$ ipython --no-banner

In [1]: import numpy as np

In [2]: np.set_printoptions(suppress=True, linewidth=100)

In [3]: def tidy(a):
   ...:     return np.round(a, 1) + 0
   ...: 

In [4]: m1 = np.load("w.npy")

In [5]: m1
Out[5]: 
array([[ 5, -5,  0,  0],
       [-3, -3,  0,  0],
       [ 0,  0,  5, -5],
       [ 0,  0, -3, -3]])

In [6]: # 2 blocks once reordered

In [7]: evals, vecs = np.linalg.eig(m1)

In [8]: tidy(m1 @ vecs[:, 0] - evals[0] * vecs[:, 0])
Out[8]: array([0., 0., 0., 0.])

In [9]: tidy(np.sort(np.linalg.eigvals(np.linalg.inv(m1))))
Out[9]: array([-0.2, -0.2,  0.2,  0.2])

In [10]: tidy(evals)
Out[10]: array([ 6.6, -4.6,  6.6, -4.6])

In [11]: tidy(np.sort(np.linalg.eigvals(m1 @ m1)))
Out[11]: array([20.9, 20.9, 43.1, 43.1])

In [12]: U, sv, Vh = np.linalg.svd(m1, full_matrices=False)

In [13]: tidy(U.T @ U)
Out[13]: 
array([[1., 0., 0., 0.],
       [0., 1., 0., 0.],
       [0., 0., 1., 0.],
       [0., 0., 0., 1.]])

In [14]: np.allclose(U * sv @ Vh, m1)
Out[14]: True

In [15]: tidy(np.linalg.det(m1))
Out[15]: np.float64(900.0)

In [16]: (np.linalg.matrix_power((m1 != 0) + (m1.T != 0) + np.eye(4), 4) > 0).astype(int)
Out[16]: 
array([[1, 1, 0, 0],
       [1, 1, 0, 0],
       [0, 0, 1, 1],
       [0, 0, 1, 1]])

In [17]: tidy(np.sort(np.linalg.eigvals(m1).real))
Out[17]: array([-4.6, -4.6,  6.6,  6.6])

In [18]: data = np.load("sample10.npy")

In [19]: data
Out[19]: 
array([[ 1,  0,  0,  0],
       [-1,  1,  0,  0],
       [ 0, -1,  1,  0],
       [-3,  1,  3,  1]])

In [20]: # row 3 dominates

In [21]: ang = np.radians(72)

In [22]: r_ = np.eye(4)

In [23]: r_[3, 3] = r_[2, 2] = np.cos(ang)

In [24]: r_[3, 2], r_[2, 3] = -np.sin(ang), np.sin(ang)

In [25]: tidy(r_)
Out[25]: 
array([[ 1. ,  0. ,  0. ,  0. ],
       [ 0. ,  1. ,  0. ,  0. ],
       [ 0. ,  0. ,  0.3,  1. ],
       [ 0. ,  0. , -1. ,  0.3]])

In [26]: other = m1 @ r_.T

In [27]: tidy(np.abs(other - m1).max(axis=0))
Out[27]: array([0. , 0. , 8.2, 4.9])

In [28]: np.allclose(np.linalg.norm(m1, axis=1), np.linalg.norm(other, axis=1))
Out[28]: True

In [29]: np.allclose(m1 @ m1.T, other @ other.T)
Out[29]: True

In [30]: G = r_.T @ r_

In [31]: tidy(G)
Out[31]: 
array([[1., 0., 0., 0.],
       [0., 1., 0., 0.],
       [0., 0., 1., 0.],
       [0., 0., 0., 1.]])

In [32]: np.linalg.matrix_rank(G)
Out[32]: np.int64(4)

In [33]: (r_ @ r_.T).shape
Out[33]: (4, 4)

In [34]: other = data[0, 0] * data[1:] - np.outer(data[1:, 0], data[0])

In [35]: other
Out[35]: 
array([[ 0,  1,  0,  0],
       [ 0, -1,  1,  0],
       [ 0,  1,  3,  1]])

In [36]: np.flatnonzero(~other.round(6).any(axis=1))
Out[36]: array([], dtype=int64)

In [37]: np.linalg.matrix_rank(other), np.linalg.matrix_rank(data)
Out[37]: (np.int64(3), np.int64(4))

In [38]: u, v = other[1], other[2]

In [39]: u @ u
Out[39]: np.int64(2)

In [40]: u @ v
Out[40]: np.int64(2)

In [41]: p = (u @ v) / (u @ u) * u

In [42]: p
Out[42]: array([ 0., -1.,  1.,  0.])

In [43]: X = np.load("run4.npy")

In [44]: X
Out[44]: 
array([[-2., -3., -3.],
       [-3., -2., -3.],
       [-3., -3., -2.]])

In [45]: # symmetric, so the eigenvalues are real

In [46]: other = np.array([[1, 2, 2], [1, 0, 2]])

In [47]: C = np.kron(other, X)

In [48]: C.shape
Out[48]: (6, 9)

In [49]: C
Out[49]: 
array([[-2., -3., -3., -4., -6., -6., -4., -6., -6.],
       [-3., -2., -3., -6., -4., -6., -6., -4., -6.],
       [-3., -3., -2., -6., -6., -4., -6., -6., -4.],
       [-2., -3., -3., -0., -0., -0., -4., -6., -6.],
       [-3., -2., -3., -0., -0., -0., -6., -4., -6.],
       [-3., -3., -2., -0., -0., -0., -6., -6., -4.]])

In [50]: evals, vecs = np.linalg.eig(X)

In [51]: tidy(np.sort(np.linalg.eigvals(X @ X)))
Out[51]: array([ 1.,  1., 64.])

In [52]: tidy(np.prod(evals))
Out[52]: np.float64(-8.0)

In [53]: tidy(np.sort(np.linalg.eigvals(X.T)))
Out[53]: array([-8.,  1.,  1.])

In [54]: tidy(X @ vecs[:, 0] - evals[0] * vecs[:, 0])
Out[54]: array([0., 0., 0.])

In [55]: other = np.array([[3, 2, 3], [3, 1, 1], [2, 2, 2]])

In [56]: X @ other
Out[56]: 
array([[-21., -13., -15.],
       [-21., -14., -17.],
       [-22., -13., -16.]])

In [57]: np.einsum("ik,kj->ji", X, other)
Out[57]: 
array([[-21., -21., -22.],
       [-13., -14., -13.],
       [-15., -17., -16.]])

In [58]: np.vstack([X, other.T]).shape
Out[58]: (6, 3)

In [59]: T = np.stack([m1, 5 * m1, m1[::-1]])

In [60]: tidy(np.linalg.norm(T, axis=(1, 2)))
Out[60]: array([11.7, 58.3, 11.7])

In [61]: T.sum(axis=0)
Out[61]: 
array([[ 30, -30,  -3,  -3],
       [-18, -18,   5,  -5],
       [ -3,  -3,  30, -30],
       [  5,  -5, -18, -18]])

In [62]: tidy(np.linalg.eigvals(X))
Out[62]: array([ 1., -8.,  1.])

In [63]: tidy(np.linalg.det(2 * X)), tidy(np.linalg.det(X))
Out[63]: (np.float64(-64.0), np.float64(-8.0))

In [64]: np.kron(np.eye(2, dtype=int), X)
Out[64]: 
array([[-2., -3., -3., -0., -0., -0.],
       [-3., -2., -3., -0., -0., -0.],
       [-3., -3., -2., -0., -0., -0.],
       [-0., -0., -0., -2., -3., -3.],
       [-0., -0., -0., -3., -2., -3.],
       [-0., -0., -0., -3., -3., -2.]])

In [65]: np.einsum("ii->", X)
Out[65]: np.float64(-6.0)

In [66]: K = np.loadtxt("dump.csv", delimiter=",")

In [67]: K
Out[67]: 
array([[ 3.2,  3.1,  3.1,  0.6,  2.9,  0. ,  4.5],
       [-3. , -3. , -2.7, -0.4, -2.6, -0.3, -4.7],
       [ 3.5,  3.4,  3.3, -0.3,  3.4,  0. ,  5.5],
       [-0.9, -0.7, -0.2,  0.4, -0.6, -0.3, -0.6],
       [ 2.4,  2.2,  2.5, -0.6,  2.6, -0.1,  2.7],
       [ 0.5,  0.7,  1.1,  0.3,  0.7,  0.3,  1.4],
       [ 4.8,  4.6,  5.1,  0.2,  4.6, -0.1,  7.6],
       [ 1.5,  1.6,  1.1, -0.1,  1.9, -0.7,  2.9],
       [-0.6, -0.3, -0.4,  0. , -0.5, -0.2, -1.6],
       [-0.6, -1. , -0.6,  0.3, -0.7, -0.2, -1.1],
       [ 1.4,  1.3,  1.3,  0.3,  0.4, -0.4,  1.6],
       [-2.1, -1.9, -2.4,  0.2, -2.3, -0.2, -3.5],
       [-1.3, -1.5, -1.5, -0.8, -1.9,  0.1, -1.9],
       [-1.1, -1.8, -1.3, -0.1, -1.8, -0.2, -1.7],
       [ 3.3,  3.5,  3.8,  0.3,  3.3, -0.2,  5.3],
       [-4.1, -3.7, -4. ,  0.2, -3.9, -0.4, -5.5],
       [-2.1, -1.7, -1.4,  0.1, -2. ,  0.1, -2.4],
       [ 2.6,  2.8,  2.5, -0.5,  2.5, -0.4,  4.1],
       [ 1.3,  1.6,  1.6, -0.2,  1.1, -0.2,  2.3],
       [ 2.1,  2.7,  2. ,  0.5,  2.1, -0.1,  2.8],
       [ 0.7,  0.1,  0.4,  0.1, -0.1, -0.2,  0.7],
       [ 3.9,  4.7,  4.8,  0.1,  4.5,  0.2,  6.3],
       [ 1. ,  1. ,  1.4, -0.1,  0.8,  0.8,  2. ],
       [-1. , -0.8, -1.1, -0.5, -1.1,  0.1, -1.6],
       [ 0.3,  0.2,  0.3,  0. ,  0.2, -0.2,  0.1]])

In [68]: hat = K @ np.linalg.solve(K.T @ K, K.T)

In [69]: tidy(hat @ K[:, 4])
Out[69]: 
array([ 2.9, -2.6,  3.4, -0.6,  2.6,  0.7,  4.6,  1.9, -0.5, -0.7,  0.4, -2.3, -1.9, -1.8,  3.3,
       -3.9, -2. ,  2.5,  1.1,  2.1, -0.1,  4.5,  0.8, -1.1,  0.2])

In [70]: tidy(np.trace(hat))
Out[70]: np.float64(7.0)

In [71]: tidy(np.linalg.eigvalsh(hat))
Out[71]: 
array([0., 0., 0., 0., 0., 0., 0., 0., 0., 0., 0., 0., 0., 0., 0., 0., 0., 0., 1., 1., 1., 1., 1.,
       1., 1.])

In [72]: cen = K - K.mean(axis=0)

In [73]: vecs = np.linalg.svd(cen)[2][:1]

In [74]: other = cen - cen @ vecs.T @ vecs

In [75]: np.linalg.norm(other, axis=1).round(6).argmax()
Out[75]: np.int64(4)

In [76]: tidy(np.diag(vecs.T @ vecs))
Out[76]: array([0.2, 0.2, 0.2, 0. , 0.2, 0. , 0.4])

In [77]: tidy(other.std(axis=0))
Out[77]: array([0.2, 0.2, 0.2, 0.3, 0.3, 0.3, 0.3])

In [78]: ang = np.radians(36)

In [79]: r_ = np.eye(7)

In [80]: r_[2, 2] = r_[6, 6] = np.cos(ang)

In [81]: r_[2, 6], r_[6, 2] = -np.sin(ang), np.sin(ang)

In [82]: tidy(r_)
Out[82]: 
array([[ 1. ,  0. ,  0. ,  0. ,  0. ,  0. ,  0. ],
       [ 0. ,  1. ,  0. ,  0. ,  0. ,  0. ,  0. ],
       [ 0. ,  0. ,  0.8,  0. ,  0. ,  0. , -0.6],
       [ 0. ,  0. ,  0. ,  1. ,  0. ,  0. ,  0. ],
       [ 0. ,  0. ,  0. ,  0. ,  1. ,  0. ,  0. ],
       [ 0. ,  0. ,  0. ,  0. ,  0. ,  1. ,  0. ],
       [ 0. ,  0. ,  0.6,  0. ,  0. ,  0. ,  0.8]])

In [83]: other = K @ r_.T

In [84]: tidy(np.abs(other - K).max(axis=0))
Out[84]: array([0. , 0. , 5.4, 0. , 0. , 0. , 1.6])

In [85]: tidy(np.linalg.svd(K, compute_uv=False)), tidy(np.linalg.svd(other, compute_uv=False))
Out[85]: 
(array([29.4,  1.8,  1.8,  1.6,  1.3,  1.1,  1.1]),
 array([29.4,  1.8,  1.8,  1.6,  1.3,  1.1,  1.1]))

In [86]: rng = np.random.default_rng(388)

In [87]: idx = rng.permutation(7)

In [88]: idx
Out[88]: array([5, 0, 6, 2, 3, 1, 4])

In [89]: other = r_[idx][:, idx]

In [90]: tidy(np.diag(other))
Out[90]: array([1. , 1. , 0.8, 0.8, 1. , 1. , 1. ])

In [91]: tidy(np.linalg.det(other)), tidy(np.linalg.det(r_[idx]))
Out[91]: (np.float64(1.0), np.float64(-1.0))

In [92]: tidy(np.sort(np.abs(np.linalg.eigvals(other))))
Out[92]: array([1., 1., 1., 1., 1., 1., 1.])

In [93]: other = np.array([[2, 2, 1, 3],
    ...:     [-1, 1, -2, 0],
    ...:     [2, -3, 0, -2],
    ...:     [-3, 0, -2, -3],
    ...:     [-1, 3, -3, -1],
    ...:     [-1, -3, -1, 2],
    ...:     [-1, 1, 2, 1],
    ...:     [2, -2, -3, 2],
    ...:     [0, 2, 2, 0],
    ...:     [-3, -3, 0, -1]])

In [94]: E = other.T @ other

In [95]: E
Out[95]: 
array([[34,  1,  6, 16],
       [ 1, 50,  6,  3],
       [ 6,  6, 36,  6],
       [16,  3,  6, 33]])

In [96]: # symmetric

In [97]: other = E / np.sqrt((E ** 2).mean(axis=1, keepdims=True))

In [98]: np.linalg.matrix_rank(E - E.mean(axis=1, keepdims=True))
Out[98]: np.int64(3)

In [99]: tidy(other[1])
Out[99]: array([0. , 2. , 0.2, 0.1])
